>>> import numpy as np
>>> from numpy import linalg as LA
>>> np.set_printoptions(suppress=True, linewidth=100)
>>> rnd = lambda a: np.round(a, 3) + 0
>>> M = np.load("data.npy")
>>> M
array([[-3,  0,  0,  0,  0,  0,  0],
       [ 0,  3,  0,  0,  0,  0,  0],
       [ 0,  0,  2,  0,  0,  0,  0],
       [ 0,  0,  0,  2,  0,  0,  0],
       [ 0,  0,  0,  0,  1,  0,  0],
       [ 0,  0,  0,  0,  0,  0,  0],
       [ 0,  0,  0,  0,  0,  0, -3]])
>>> evals, V = LA.eigh(M)
>>> evals
array([-3., -3.,  0.,  1.,  2.,  2.,  3.])
>>> V.T @ V
array([[1., 0., 0., 0., 0., 0., 0.],
       [0., 1., 0., 0., 0., 0., 0.],
       [0., 0., 1., 0., 0., 0., 0.],
       [0., 0., 0., 1., 0., 0., 0.],
       [0., 0., 0., 0., 1., 0., 0.],
       [0., 0., 0., 0., 0., 1., 0.],
       [0., 0., 0., 0., 0., 0., 1.]])
>>> np.abs(V[:, -1]).round(6).argmax()
np.int64(1)
>>> rnd(LA.eigvalsh(M + -2 * np.eye(7)))
array([-5., -5., -2., -1.,  0.,  0.,  1.])
>>> np.unique(evals.round(6) + 0, return_counts=True)[1]
array([2, 1, 1, 2, 1])
>>> rnd(LA.eigvalsh(M @ M))
array([0., 1., 4., 4., 9., 9., 9.])
>>> np.abs(V[:, -1])
array([0., 1., 0., 0., 0., 0., 0.])
>>> evals.sum(), np.trace(M)
(np.float64(2.0), np.int64(2))
>>> rnd(LA.svd(M, compute_uv=False))
array([3., 3., 3., 2., 2., 1., 0.])
>>> rnd(LA.svd(M, compute_uv=False))
array([3., 3., 3., 2., 2., 1., 0.])
>>> M @ M.T
array([[9, 0, 0, 0, 0, 0, 0],
       [0, 9, 0, 0, 0, 0, 0],
       [0, 0, 4, 0, 0, 0, 0],
       [0, 0, 0, 4, 0, 0, 0],
       [0, 0, 0, 0, 1, 0, 0],
       [0, 0, 0, 0, 0, 0, 0],
       [0, 0, 0, 0, 0, 0, 9]])
>>> M.T @ M
array([[9, 0, 0, 0, 0, 0, 0],
       [0, 9, 0, 0, 0, 0, 0],
       [0, 0, 4, 0, 0, 0, 0],
       [0, 0, 0, 4, 0, 0, 0],
       [0, 0, 0, 0, 1, 0, 0],
       [0, 0, 0, 0, 0, 0, 0],
       [0, 0, 0, 0, 0, 0, 9]])
>>> rng = np.random.default_rng(132)
>>> theta = rng.uniform(0, 2 * np.pi, 14)
>>> q, _ = LA.qr(np.array([[-1.0, 0.0], [0.6, -0.3], [0.3, 0.0], [1.0, 0.3]]))
>>> W0 = 3 * np.c_[np.cos(theta), np.sin(theta)] @ q.T
>>> rnd(W0)
array([[-0.922, -1.131,  0.277,  2.607],
       [-0.977,  2.617,  0.293, -1.054],
       [-0.294,  2.332,  0.088, -1.862],
       [-1.654,  2.445,  0.496,  0.201],
       [-1.288,  2.622,  0.386, -0.561],
       [ 1.253,  0.622, -0.376, -2.627],
       [ 1.778, -0.554, -0.533, -2.291],
       [-1.913,  1.934,  0.574,  1.127],
       [-1.949,  1.571,  0.585,  1.547],
       [ 0.827, -2.582, -0.248,  1.259],
       [-1.939,  1.342,  0.582,  1.761],
       [-1.948,  1.61 ,  0.584,  1.507],
       [-0.176, -1.972,  0.053,  2.254],
       [-1.939,  1.343,  0.582,  1.76 ]])
>>> Ac = W0 - W0.mean(axis=0)
>>> Uu, sig, vt = LA.svd(Ac, full_matrices=False)
>>> (np.sign(Uu[:, 0]) == np.sign(Uu[0, 0])).astype(int)
array([1, 0, 0, 0, 0, 0, 0, 1, 1, 1, 1, 1, 1, 1])
>>> rnd(sig)
array([7.246, 7.137, 0.   , 0.   ])
>>> np.abs(vt[0]).argmax()
np.int64(3)
>>> idx = W0[:, 3] > np.median(W0[:, 3])
>>> r0 = W0[idx].mean(axis=0) - W0[~idx].mean(axis=0)
>>> ((W0 - W0.mean(axis=0)) @ r0 > 0).astype(int)
array([1, 0, 0, 0, 0, 0, 0, 1, 1, 1, 1, 1, 1, 1])
>>> np.argsort(-np.abs(r0).round(6), kind="stable")
array([3, 1, 0, 2])
>>> m1 = np.loadtxt("mat.csv", delimiter=",")
>>> m1
array([[ 1.,  2.,  0.,  0.,  0.,  0.],
       [ 1.,  2.,  0.,  0.,  0.,  0.],
       [ 1., -2.,  0.,  0.,  0.,  0.],
       [ 0.,  0.,  1.,  2.,  0.,  0.],
       [ 0.,  0.,  1.,  2.,  0.,  0.],
       [ 0.,  0.,  1., -2.,  0.,  0.],
       [ 0.,  0.,  0.,  0.,  1.,  2.],
       [ 0.,  0.,  0.,  0.,  1.,  2.],
       [ 0.,  0.,  0.,  0.,  1., -2.]])
>>> # row 1 repeats row 0
>>> other = m1 / np.sqrt((m1 ** 2).mean(axis=1, keepdims=True))
>>> LA.matrix_rank(other) == LA.matrix_rank(m1)
np.True_
>>> rnd(m1 - m1.mean(axis=1, keepdims=True))
array([[ 0.5  ,  1.5  , -0.5  , -0.5  , -0.5  , -0.5  ],
       [ 0.5  ,  1.5  , -0.5  , -0.5  , -0.5  , -0.5  ],
       [ 1.167, -1.833,  0.167,  0.167,  0.167,  0.167],
       [-0.5  , -0.5  ,  0.5  ,  1.5  , -0.5  , -0.5  ],
       [-0.5  , -0.5  ,  0.5  ,  1.5  , -0.5  , -0.5  ],
       [ 0.167,  0.167,  1.167, -1.833,  0.167,  0.167],
       [-0.5  , -0.5  , -0.5  , -0.5  ,  0.5  ,  1.5  ],
       [-0.5  , -0.5  , -0.5  , -0.5  ,  0.5  ,  1.5  ],
       [ 0.167,  0.167,  0.167,  0.167,  1.167, -1.833]])
>>> LA.matrix_rank(m1 - m1.mean(axis=1, keepdims=True))
np.int64(5)
>>> rnd(LA.norm(other, axis=1))
array([2.449, 2.449, 2.449, 2.449, 2.449, 2.449, 2.449, 2.449, 2.449])
>>> other = np.c_[m1[:, :2] @ np.array([[0, 0], [-3, -2]]), np.array([-4, 2, -5, 2, -5, 2, -3, 2, 5])]
>>> other
array([[-6., -4., -4.],
       [-6., -4.,  2.],
       [ 6.,  4., -5.],
       [ 0.,  0.,  2.],
       [ 0.,  0., -5.],
       [ 0.,  0.,  2.],
       [ 0.,  0., -3.],
       [ 0.,  0.,  2.],
       [ 0.,  0.,  5.]])
>>> LA.matrix_rank(np.c_[m1, other])
np.int64(7)
>>> rnd(LA.lstsq(m1, other[:, 0])[0])
array([ 0., -3.,  0.,  0.,  0.,  0.])
>>> rnd(LA.norm(other - m1 @ LA.lstsq(m1, other)[0], axis=0))
array([0.   , 0.   , 7.416])
>>> vec = np.array([2, 1, -4])
>>> (other * vec).sum(axis=1)
array([  0., -24.,  36.,  -8.,  20.,  -8.,  12.,  -8., -20.])
>>> other * vec
array([[-12.,  -4.,  16.],
       [-12.,  -4.,  -8.],
       [ 12.,   4.,  20.],
       [  0.,   0.,  -8.],
       [  0.,   0.,  20.],
       [  0.,   0.,  -8.],
       [  0.,   0.,  12.],
       [  0.,   0.,  -8.],
       [  0.,   0., -20.]])
>>> other @ np.ones(3)
array([-14.,  -8.,   5.,   2.,  -5.,   2.,  -3.,   2.,   5.])
>>> np.einsum("ij,j->i", other, vec)
array([  0., -24.,  36.,  -8.,  20.,  -8.,  12.,  -8., -20.])
>>> LA.norm(other @ vec) <= LA.norm(other, 2) * LA.norm(vec) + 1e-9
np.True_
>>> other @ np.eye(3)[1]
array([-4., -4.,  4.,  0.,  0.,  0.,  0.,  0.,  0.])
>>> other @ (2 * vec)
array([  0., -48.,  72., -16.,  40., -16.,  24., -16., -40.])
